% ipython --no-banner

In [1]: import numpy as np

In [2]: from numpy import linalg as LA

In [3]: np.set_printoptions(suppress=True, linewidth=100)

In [4]: rnd = lambda a: np.round(a, 2) + 0

In [5]: A = np.load("arr.npy")

In [6]: A
Out[6]: 
array([[-7, -8,  0],
       [-8, -7, -8],
       [ 0, -8, -7]])

In [7]: print(A.sum(axis=1))
[-15 -23 -15]

In [8]: print(np.diff(A, axis=0))
[[-1  1 -8]
 [ 8 -1  1]]

In [9]: rnd(LA.norm(A))
Out[9]: np.float64(20.07)

In [10]: A[:, 3]
Traceback (most recent call last):
  Cell In[10], line 1
    A[:, 3]
IndexError: index 3 is out of bounds for axis 1 with size 3


In [11]: rnd(LA.svd(A, compute_uv=False))
Out[11]: array([18.31,  7.  ,  4.31])

In [12]: np.abs(A).max()
Out[12]: np.int64(8)

In [13]: vals, evecs = LA.eigh(A)

In [14]: x0 = np.array([0, 0, 1])

In [15]: rnd(evecs * np.abs(vals) @ evecs.T)
Out[15]: 
array([[ 9.16,  4.95,  2.16],
       [ 4.95, 11.31,  4.95],
       [ 2.16,  4.95,  9.16]])

In [16]: x0 @ A @ x0
Out[16]: np.int64(-7)

In [17]: np.abs(A).sum(axis=1).max(), rnd(np.abs(vals).max())
Out[17]: (np.int64(23), np.float64(18.31))

In [18]: rnd(evecs * np.maximum(vals, 0) @ evecs.T)
Out[18]: 
array([[ 1.08, -1.53,  1.08],
       [-1.53,  2.16, -1.53],
       [ 1.08, -1.53,  1.08]])

In [19]: arr = np.array([[-3, -2, -1, 0, 1, 2, 3],
    ...:     [4, 5, 6, 7, 8, 9, 10],
    ...:     [11, 12, 13, 14, 15, 16, 17],
    ...:     [18, 19, 20, 21, 22, 23, 24],
    ...:     [25, 26, 27, 28, 29, 30, 31],
    ...:     [32, 33, 34, 35, 36, 37, 38],
    ...:     [39, 40, 41, 42, 43, 44, 45]])

In [20]: # null space of dimension 5

In [21]: rng = np.random.default_rng(849560)

In [22]: Y = arr + rng.integers(-2, 3, (7, 2)) @ rng.integers(-2, 3, (2, 7))

In [23]: Y
Out[23]: 
array([[-5,  3, -3,  2,  0,  2,  4],
       [ 2,  1,  4,  6,  7,  9,  8],
       [15,  8, 17, 12, 17, 16, 17],
       [16, 15, 18, 20, 21, 23, 22],
       [23, 25, 25, 28, 28, 30, 30],
       [34, 34, 36, 35, 37, 37, 39],
       [35, 41, 37, 43, 41, 44, 44]])

In [24]: rnd(LA.svd(Y - arr, compute_uv=False))
Out[24]: array([11.35,  9.34,  0.  ,  0.  ,  0.  ,  0.  ,  0.  ])

In [25]: Y = arr[0, 0] * arr[1:] - np.outer(arr[1:, 0], arr[0])

In [26]: Y
Out[26]: 
array([[   0,   -7,  -14,  -21,  -28,  -35,  -42],
       [   0,  -14,  -28,  -42,  -56,  -70,  -84],
       [   0,  -21,  -42,  -63,  -84, -105, -126],
       [   0,  -28,  -56,  -84, -112, -140, -168],
       [   0,  -35,  -70, -105, -140, -175, -210],
       [   0,  -42,  -84, -126, -168, -210, -252]])

In [27]: print(np.flatnonzero(~Y.round(6).any(axis=1)))
[]

In [28]: rnd(arr[:, 0] / arr[0, 0])
Out[28]: array([  1.  ,  -1.33,  -3.67,  -6.  ,  -8.33, -10.67, -13.  ])

In [29]: LA.matrix_rank(Y), LA.matrix_rank(arr)
Out[29]: (np.int64(1), np.int64(2))

In [30]: F = np.load("m.npy")

In [31]: F
Out[31]: 
array([[ 11.69,   4.37,  -6.44, -26.13, -11.9 ,  30.59],
       [ 30.72,  -1.95,   5.99, -24.35, -42.45, -37.04],
       [  8.95,   3.51,  -6.15, -25.36, -10.57,  30.83],
       [  9.51,   5.37,  -7.7 , -27.64, -12.13,  30.44],
       [  9.72,   6.35,  -4.73, -27.42, -11.01,  30.99],
       [ 10.45,   3.58,  -4.69, -25.54, -13.95,  30.84],
       [ 11.55,   3.34,  -4.99, -26.08, -12.11,  31.44],
       [ 30.18,  -1.1 ,   5.68, -25.21, -42.65, -38.63],
       [ 32.26,  -1.5 ,   5.14, -26.81, -43.58, -40.57],
       [  9.48,   4.38,  -7.46, -25.1 , -10.3 ,  29.6 ]])

In [32]: P = F @ LA.solve(F.T @ F, F.T)

In [33]: rnd(np.diag(P))
Out[33]: array([0.65, 0.44, 0.67, 0.6 , 0.95, 0.73, 0.56, 0.42, 0.57, 0.4 ])

In [34]: X = np.loadtxt("dump.csv", delimiter=",")

In [35]: print(X)
[[-1.4   0.3  -0.2   0.6  -0.39 -1.2 ]
 [ 0.2  -0.1  -1.5   0.3   0.02 -1.  ]
 [-1.5   1.1  -0.7  -0.2  -1.17 -0.3 ]
 [ 0.5   0.3   1.5  -1.3  -0.31  0.8 ]
 [ 0.    1.   -0.6  -0.4  -1.04 -0.5 ]
 [-1.   -0.4   1.1   0.8   0.46  1.7 ]
 [ 0.3   1.2  -1.    1.6  -1.26 -2.6 ]
 [ 0.7  -0.4   2.5  -0.4   0.4   1.6 ]
 [ 1.1  -0.3  -0.6   1.    0.38  0.3 ]
 [ 0.   -0.5  -0.3   1.3   0.53  0.6 ]
 [ 0.1   0.1   0.9   0.9  -0.14 -2.  ]
 [-0.2  -1.2  -1.3  -1.    1.23 -1.  ]
 [ 0.1  -0.2   0.8   1.1   0.2   0.4 ]
 [ 0.4  -0.4   2.2   1.    0.34  0.2 ]
 [ 0.8  -1.1   0.9   0.    1.06  1.1 ]
 [-0.3   1.3  -0.9   0.3  -1.26  1.3 ]
 [-2.   -0.6  -1.2  -0.2   0.6   0.3 ]]

In [36]: cen = (X - X.mean(axis=0)) / X.std(axis=0)

In [37]: print(np.argwhere(np.abs(cen) > 2))
[[ 3  3]
 [ 6  5]
 [16  0]]

In [38]: rnd(cen.std(axis=0))
Out[38]: array([1., 1., 1., 1., 1., 1.])

In [39]: coef = LA.lstsq(np.delete(cen, 0, axis=1), cen[:, 0])[0]

In [40]: rnd(1 - np.var(cen[:, 0] - np.delete(cen, 0, axis=1) @ coef))
Out[40]: np.float64(0.23)

In [41]: feats = np.array([[-1, 6, -1, 6], [7, 4, 7, 4], [-1, 6, -1, 6], [7, 4, 7, 4]])

In [42]: feats
Out[42]: 
array([[-1,  6, -1,  6],
       [ 7,  4,  7,  4],
       [-1,  6, -1,  6],
       [ 7,  4,  7,  4]])

In [43]: # looks like rank 2

In [44]: r = LA.matrix_rank(feats)

In [45]: r
Out[45]: np.int64(2)

In [46]: ns = LA.svd(feats)[2][r:].T

In [47]: ns.shape
Out[47]: (4, 2)

In [48]: np.allclose(feats @ ns, 0)
Out[48]: True

In [49]: print([int(LA.matrix_rank(feats[:, :j + 1])) for j in range(4)])
[1, 2, 2, 2]

In [50]: rnd(ns @ ns.T)
Out[50]: 
array([[ 0.5,  0. , -0.5,  0. ],
       [ 0. ,  0.5,  0. , -0.5],
       [-0.5,  0. ,  0.5,  0. ],
       [ 0. , -0.5,  0. ,  0.5]])

In [51]: rnd(LA.norm(F, 2) / LA.norm(F))
Out[51]: np.float64(0.74)

In [52]: print(round(np.log10(LA.cond(F))))
2

In [53]: LA.matrix_rank(F, rtol=0.1)
Out[53]: np.int64(2)

In [54]: rnd(np.abs(LA.svd(F)[2][-1]))
Out[54]: array([0.29, 0.68, 0.23, 0.55, 0.29, 0.12])

In [55]: np.argsort(-LA.norm(F, axis=0).round(6), kind="stable")[:3]
Out[55]: array([5, 3, 4])

In [56]: print(LA.cond(F) > 100)
True
